>>> import numpy as np
>>> import numpy.linalg as la
>>> np.set_printoptions(precision=2, suppress=True, linewidth=160, sign=" ")
>>> m1 = np.loadtxt("test10.csv", delimiter=",")
>>> print(m1)
[[ -2.  -2.  -2.  -2.  -2.  -2.]
 [ -2.  -4.  -4.  -4.  -4.  -4.]
 [ -2.  -4.  -6.  -6.  -6.  -6.]
 [ -2.  -4.  -6.  -8.  -8.  -8.]
 [ -2.  -4.  -6.  -8. -10. -10.]
 [ -2.  -4.  -6.  -8. -10. -12.]]
>>> # equal to its transpose
>>> x0 = np.array([-2, 2, 1, 0, -2, 0])
>>> y = m1 @ x0
>>> print(y)
[  2.   0.   2.   6.  10.  10.]
>>> print(la.solve(m1.T, m1[4]))
[-0. -0. -0. -0.  1. -0.]
>>> print(la.solve(m1, y))
[-2.  2.  1. -0. -2. -0.]
>>> print(la.solve(m1, 4 * y))
[-8.  8.  4. -0. -8. -0.]
>>> print(la.solve(m1, y + m1[:, 4]))
[-2.  2.  1. -0. -1. -0.]
>>> print(la.solve(m1, m1[:, 2]))
[-0. -0.  1. -0. -0. -0.]
>>> w, evecs = la.eigh(m1)
>>> print(la.svd(m1, compute_uv=False))
[ 34.41   3.98   1.55   0.89   0.64   0.53]
>>> print(w.sum(), np.trace(m1))
-42.0 -42.0
>>> print(evecs @ np.diag(w) @ evecs.T)
[[ -2.  -2.  -2.  -2.  -2.  -2.]
 [ -2.  -4.  -4.  -4.  -4.  -4.]
 [ -2.  -4.  -6.  -6.  -6.  -6.]
 [ -2.  -4.  -6.  -8.  -8.  -8.]
 [ -2.  -4.  -6.  -8. -10. -10.]
 [ -2.  -4.  -6.  -8. -10. -12.]]
>>> print(w)
[-34.41  -3.98  -1.55  -0.89  -0.64  -0.53]
>>> print(np.unique(w.round(6) + 0, return_counts=True)[1])
[ 1  1  1  1  1  1]
>>> rng = np.random.default_rng(73)
>>> idx = rng.permutation(6)
>>> print(idx)
[ 2  3  4  0  5  1]
>>> B = m1[idx][:, idx]
>>> print(B)
[[ -6.  -6.  -6.  -2.  -6.  -4.]
 [ -6.  -8.  -8.  -2.  -8.  -4.]
 [ -6.  -8. -10.  -2. -10.  -4.]
 [ -2.  -2.  -2.  -2.  -2.  -2.]
 [ -6.  -8. -10.  -2. -12.  -4.]
 [ -4.  -4.  -4.  -2.  -4.  -4.]]
>>> print(np.trace(B))
-42.0
>>> print(np.diag(B))
[ -6.  -8. -10.  -2. -12.  -4.]
>>> print(round(float(la.det(B)), 2), np.round(la.det(m1[idx]), 2))
64.0 -64.0
>>> print(np.allclose(B, m1))
False
>>> print(np.sort(np.abs(la.eigvals(B))))
[  0.53   0.64   0.89   1.55   3.98  34.41]
>>> print(np.round(la.eigvalsh(m1).min(), 2))
-34.41
>>> print([round(float(la.det(m1[:i, :i])), 2) + 0 for i in range(1, 7)])
[-2.0, 4.0, -8.0, 16.0, -32.0, 64.0]
>>> print(np.all(la.eigvalsh(m1) > 0))
False
>>> E = np.array([[9, 6, -3, 9, -6, 6, 9],
...     [6, 8, 2, 4, 0, 6, 4],
...     [-3, 2, 5, -5, 6, 0, -5],
...     [9, 4, -5, 10, -8, 5, 10],
...     [-6, 0, 6, -8, 8, -2, -8],
...     [6, 6, 0, 5, -2, 5, 5],
...     [9, 4, -5, 10, -8, 5, 10]])
>>> # rows 3 and 6 are equal
>>> x0 = np.array([-3, 0, 0, 0, 1, -3, -3])
>>> h = np.maximum(E @ x0, 0)
>>> print(E * (h > 1e-9)[:, None])
[[ 0  0  0  0  0  0  0]
 [ 0  0  0  0  0  0  0]
 [-3  2  5 -5  6  0 -5]
 [ 0  0  0  0  0  0  0]
 [-6  0  6 -8  8 -2 -8]
 [ 0  0  0  0  0  0  0]
 [ 0  0  0  0  0  0  0]]
>>> print(E.T @ h)
[-426   60  486 -598  628 -112 -598]
>>> print(np.tanh(E @ x0))
[-1. -1.  1. -1.  1. -1. -1.]
>>> print(np.maximum(E @ x0, 0) - np.maximum(-E @ x0, 0))
[-78 -48  30 -80  56 -50 -80]
>>> w, evecs = la.eigh(E)
>>> x0 = np.array([3, 1, 1, 1, 2, 2, 2])
>>> print(np.round(la.eigvalsh(E[1:, 1:]), 2) + 0)
[  0.   0.   0.   0.  13.  33.]
>>> print(np.round(evecs * np.maximum(w, 0) @ evecs.T, 2) + 0)
[[ 9.  6. -3.  9. -6.  6.  9.]
 [ 6.  8.  2.  4.  0.  6.  4.]
 [-3.  2.  5. -5.  6.  0. -5.]
 [ 9.  4. -5. 10. -8.  5. 10.]
 [-6.  0.  6. -8.  8. -2. -8.]
 [ 6.  6.  0.  5. -2.  5.  5.]
 [ 9.  4. -5. 10. -8.  5. 10.]]
>>> def softmax(z):
...     e = np.exp(z - z.max(axis=-1, keepdims=True))
...     return e / e.sum(axis=-1, keepdims=True)
... 
>>> print(np.round(softmax(E[6]), 2) + 0)
[ 0.15  0.    0.    0.42  0.    0.    0.42]
>>> print(softmax(E).sum(axis=1))
[ 1.  1.  1.  1.  1.  1.  1.]
>>> print(np.round(softmax(E[6] + -2), 2) + 0)
[ 0.15  0.    0.    0.42  0.    0.    0.42]
>>> print(np.round(softmax(10 * E[6]), 2) + 0)
[ 0.   0.   0.   0.5  0.   0.   0.5]
>>> att = E @ E.T / np.sqrt(7)
>>> print(softmax(att).round(6).argmax(axis=1))
[ 3  0  4  3  4  0  3]
>>> print(np.round(softmax(att), 2) + 0)
[[ 0.    0.    0.    0.5   0.    0.    0.5 ]
 [ 1.    0.    0.    0.    0.    0.    0.  ]
 [ 0.    0.    0.    0.    1.    0.    0.  ]
 [ 0.    0.    0.    0.5   0.    0.    0.5 ]
 [ 0.    0.    0.    0.    1.    0.    0.  ]
 [ 0.61  0.    0.    0.2   0.    0.    0.2 ]
 [ 0.    0.    0.    0.5   0.    0.    0.5 ]]
>>> arr = np.array([[8, 1, -7, 5, -5, -3, 5],
...     [-5, -9, -7, 4, -1, -7, -9],
...     [5, -8, -7, -5, -8, 8, 8],
...     [-4, -8, -3, -1, -9, -5, 0],
...     [3, 8, -2, 3, -1, -4, 1],
...     [9, -2, -7, 9, -8, 5, -2],
...     [-17, -44, -42, 25, -10, -38, -40]])
>>> # rank 6
>>> print(np.round(arr @ la.pinv(arr) @ arr, 2) + 0)
[[  8.   1.  -7.   5.  -5.  -3.   5.]
 [ -5.  -9.  -7.   4.  -1.  -7.  -9.]
 [  5.  -8.  -7.  -5.  -8.   8.   8.]
 [ -4.  -8.  -3.  -1.  -9.  -5.   0.]
 [  3.   8.  -2.   3.  -1.  -4.   1.]
 [  9.  -2.  -7.   9.  -8.   5.  -2.]
 [-17. -44. -42.  25. -10. -38. -40.]]
>>> print(np.allclose(arr[:-1].T @ la.lstsq(arr[:-1].T, arr[-1])[0], arr[-1]))
True
>>> Uu, sig, vt = la.svd(arr)
>>> print(np.argmax(sig[:-1] / (sig[1:] + 1e-6)) + 1)
6
>>> B = Uu[:, :6] @ np.diag(sig[:6]) @ vt[:6]
>>> print(B.round(2) + 0)
[[  8.   1.  -7.   5.  -5.  -3.   5.]
 [ -5.  -9.  -7.   4.  -1.  -7.  -9.]
 [  5.  -8.  -7.  -5.  -8.   8.   8.]
 [ -4.  -8.  -3.  -1.  -9.  -5.   0.]
 [  3.   8.  -2.   3.  -1.  -4.   1.]
 [  9.  -2.  -7.   9.  -8.   5.  -2.]
 [-17. -44. -42.  25. -10. -38. -40.]]
>>> print(la.matrix_rank(arr, rtol=0.05))
5
>>> print(round(float(la.norm(arr - B) / la.norm(arr)), 2))
0.0
>>> print(np.round(la.norm(arr - B, 2), 2), round(float(sig[6]), 2))
0.0 0.0
>>> X = np.load("m.npy")
>>> print(X)
[[ -1.79   0.57  15.89  -7.44   5.39  11.13]
 [ 27.61 -19.48  12.2    0.83  -9.29 -13.74]
 [ -3.51 -35.97 -11.72 -13.04   8.76  -6.72]
 [  5.39   1.63   4.14  -8.05 -19.45 -41.68]
 [  6.23  -2.43  -5.65   7.35  10.25  -9.23]
 [  5.25  -1.42  15.84   2.77   7.61  -3.28]
 [ 19.42 -10.86  27.13   9.85   0.76   4.38]
 [-17.22  -6.75  18.11   1.51   0.97  21.56]
 [-14.25   6.39  22.86   7.93  -0.89  -1.56]
 [ 13.73   0.96  18.69  15.77  12.21 -15.64]
 [ -9.88 -13.9  -13.04  20.78   3.72  -2.67]
 [-44.61 -28.11  -3.72  -1.07  16.27 -10.11]
 [ 15.61  -7.12 -13.78   3.68  -3.35  31.71]
 [ 37.28  -3.49  -2.88   0.13  21.02  -6.23]
 [-20.64  15.35  -8.15   7.36 -15.64 -11.9 ]
 [ 25.    -6.52   5.41   5.88 -10.05 -38.77]
 [ -7.11   3.75   4.97   5.94  18.98   8.92]
 [-22.67  -8.64  -3.18  -3.11 -22.13  -8.78]
 [-22.11  25.78  10.3    4.75  11.71   4.45]
 [-29.32  10.8    1.57   1.76  -1.15   9.04]
 [-15.7   -6.6   17.84  13.89 -16.44 -23.55]
 [  5.98  13.   -13.38  -2.85  -6.44 -23.21]]
>>> hat = X @ la.solve(X.T @ X, X.T)
>>> print(np.allclose(hat @ hat, hat))
True
>>> print(la.matrix_rank(np.eye(22) - hat))
16
>>> print(hat @ X[:, 2])
[ 15.89  12.2  -11.72   4.14  -5.65  15.84  27.13  18.11  22.86  18.69 -13.04  -3.72 -13.78  -2.88  -8.15   5.41   4.97  -3.18  10.3    1.57  17.84 -13.38]
>>> cen = (X - X.mean(axis=0)) / X.std(axis=0)
>>> print(np.argwhere(np.abs(cen) > 2))
[[  2   1]
 [  2   3]
 [  3   5]
 [ 10   3]
 [ 11   0]
 [ 12   5]
 [ 18   1]]
>>> c = la.lstsq(np.delete(cen, 0, axis=1), cen[:, 0])[0]
>>> print(np.abs(c).argmax())
4
>>> print(c)
[-0.1   0.1   0.01  0.15 -0.25]
>>> T = np.stack([X, 4 * X, X[::-1]])
>>> print(la.matrix_rank(T))
[ 6  6  6]
>>> print(la.norm(T, axis=(1, 2)))
[ 170.29  681.17  170.29]
>>> print(np.einsum("bij,cij->bc", T, T))
[[ 28999.75 115998.99  -1715.81]
 [115998.99 463995.96  -6863.22]
 [ -1715.81  -6863.22  28999.75]]
>>> print((T @ X.T).shape)
(3, 22, 22)
>>> print(T.shape)
(3, 22, 6)
>>> cov = np.cov(X, rowvar=False)
>>> print(la.eigvalsh(cov)[::-1])
[ 455.42  319.78  214.63  144.29  107.28   55.03]
>>> print(np.argsort(-X.std(axis=0).round(6), kind="stable"))
[ 0  5  1  2  4  3]
>>> print(cov.shape)
(6, 6)
>>> print(np.polyfit(X[:, 2], X[:, 0], 1))
[ 0.13 -2.75]
>>> print(np.argwhere(np.triu(np.abs(np.corrcoef(X.T)) > 0.8, 1)))
[]
>>> print(np.round(np.corrcoef(X[:, 2], X[:, 0])[0, 1], 2))
0.08
>>> B = np.array([[4, 4, 3, 1, 3, 1, 4],
...     [0, 4, 4, 2, 3, 1, 0],
...     [4, 5, 5, 1, 5, 1, 0],
...     [3, 3, 3, 2, 4, 3, 0],
...     [4, 0, 1, 0, 1, 4, 3],
...     [2, 4, 3, 4, 5, 0, 1],
...     [2, 2, 0, 5, 1, 1, 0]])
>>> J = B.T @ B
>>> print(J)
[[ 65  57  51  32  60  35  30]
 [ 57  86  74  49  83  24  20]
 [ 51  74  69  34  74  25  18]
 [ 32  49  34  51  47  15   8]
 [ 60  83  74  47  86  28  20]
 [ 35  24  25  15  28  29  16]
 [ 30  20  18   8  20  16  26]]
>>> print(round(la.norm(J, 2) / la.norm(J), 2))
0.99
>>> print(la.cond(J) > 100)
True
>>> print([round(float(x), 2) for x in la.svd(J, compute_uv=False)[:3]])
[323.84, 44.03, 25.33]
>>> print(np.argsort(-la.norm(J, axis=0).round(6), kind="stable")[:3])
[ 4  1  2]
>>> A = np.eye(6, dtype=int)[rng.permutation(6)] * np.array([-1, 1, -3, -3, 2, -3])
>>> print(A)
[[ 0  0  0  0  2  0]
 [ 0  0 -3  0  0  0]
 [ 0  1  0  0  0  0]
 [-1  0  0  0  0  0]
 [ 0  0  0 -3  0  0]
 [ 0  0  0  0  0 -3]]
>>> # 3 groups of indices that never mix
>>> T = np.stack([A, 5 * A, A[::-1]])
>>> print(np.einsum("bij,cij->bc", T, T))
[[  33  165    0]
 [ 165  825    0]
 [   0    0   33]]
>>> print(T.shape)
(3, 6, 6)
>>> u, v = A[1], A[4]
>>> print(u @ u)
9
>>> pr = (u @ v) / (u @ u) * u
>>> print(round(la.norm(u + v) ** 2 + la.norm(u - v) ** 2, 2))
36.0
>>> print((v - pr) @ u)
0.0
>>> print(np.outer(u, v))
[[ 0  0  0  0  0  0]
 [ 0  0  0  0  0  0]
 [ 0  0  0  9  0  0]
 [ 0  0  0  0  0  0]
 [ 0  0  0  0  0  0]
 [ 0  0  0  0  0  0]]
>>> print(la.matrix_rank(np.outer(u, v)))
1
>>> print(pr)
[ 0.  0. -0.  0.  0.  0.]
>>> print(A @ A.T)
[[ 4  0  0  0  0  0]
 [ 0  9  0  0  0  0]
 [ 0  0  1  0  0  0]
 [ 0  0  0  1  0  0]
 [ 0  0  0  0  9  0]
 [ 0  0  0  0  0  9]]
>>> print(la.pinv(A))
[[ 0.    0.    0.   -1.    0.    0.  ]
 [ 0.    0.    1.    0.    0.    0.  ]
 [ 0.   -0.33  0.    0.    0.    0.  ]
 [ 0.    0.    0.    0.   -0.33  0.  ]
 [ 0.5   0.    0.    0.    0.    0.  ]
 [ 0.    0.    0.    0.    0.   -0.33]]
>>> print(A[:, 2] @ A[:, 5])
0
>>> print(A.T @ A)
[[ 1  0  0  0  0  0]
 [ 0  1  0  0  0  0]
 [ 0  0  9  0  0  0]
 [ 0  0  0  9  0  0]
 [ 0  0  0  0  4  0]
 [ 0  0  0  0  0  9]]
>>> idx = rng.permutation(6)
>>> print(idx)
[ 1  0  4  2  3  5]
>>> B = A[idx][:, idx]
>>> print(np.round(la.det(B), 2), round(la.det(A[idx]), 2))
-54.0 54.0
>>> print((la.matrix_power((A != 0) + (A.T != 0) + np.eye(6), 6) > 0).astype(int))
[[ 1  0  0  1  1  0]
 [ 0  1  1  0  0  0]
 [ 0  1  1  0  0  0]
 [ 1  0  0  1  1  0]
 [ 1  0  0  1  1  0]
 [ 0  0  0  0  0  1]]
>>> print(np.sort(la.eigvals(A).real))
[-3.   -0.91 -0.91  0.    0.    1.82]
>>> mat = np.array([[5, 1, -2, 1, 1],
...     [1, 2, -2, -1, 0],
...     [0, -1, 2, -2, 1],
...     [2, 2, 1, -1, 2],
...     [1, -2, 2, 0, 2]])
>>> x0 = np.array([3, 0, 2, 0, 3])
>>> y = mat @ x0
>>> print(y)
[14 -1  7 14 13]
>>> print(la.solve(mat.T, mat[4]))
[ 0.  0. -0.  0.  1.]
>>> idx = rng.permutation(5)
>>> print(idx)
[ 4  2  1  3  0]
>>> B = mat[idx][:, idx]
>>> print(np.round(la.det(B), 2), round(float(la.det(mat[idx])), 2))
84.0 84.0
>>> print(np.diag(B))
[ 2  2  2 -1  5]
>>> print(B)
[[ 2  2 -2  0  1]
 [ 1  2 -1 -2  0]
 [ 0 -2  2 -1  1]
 [ 2  1  2 -1  2]
 [ 1 -2  1  1  5]]
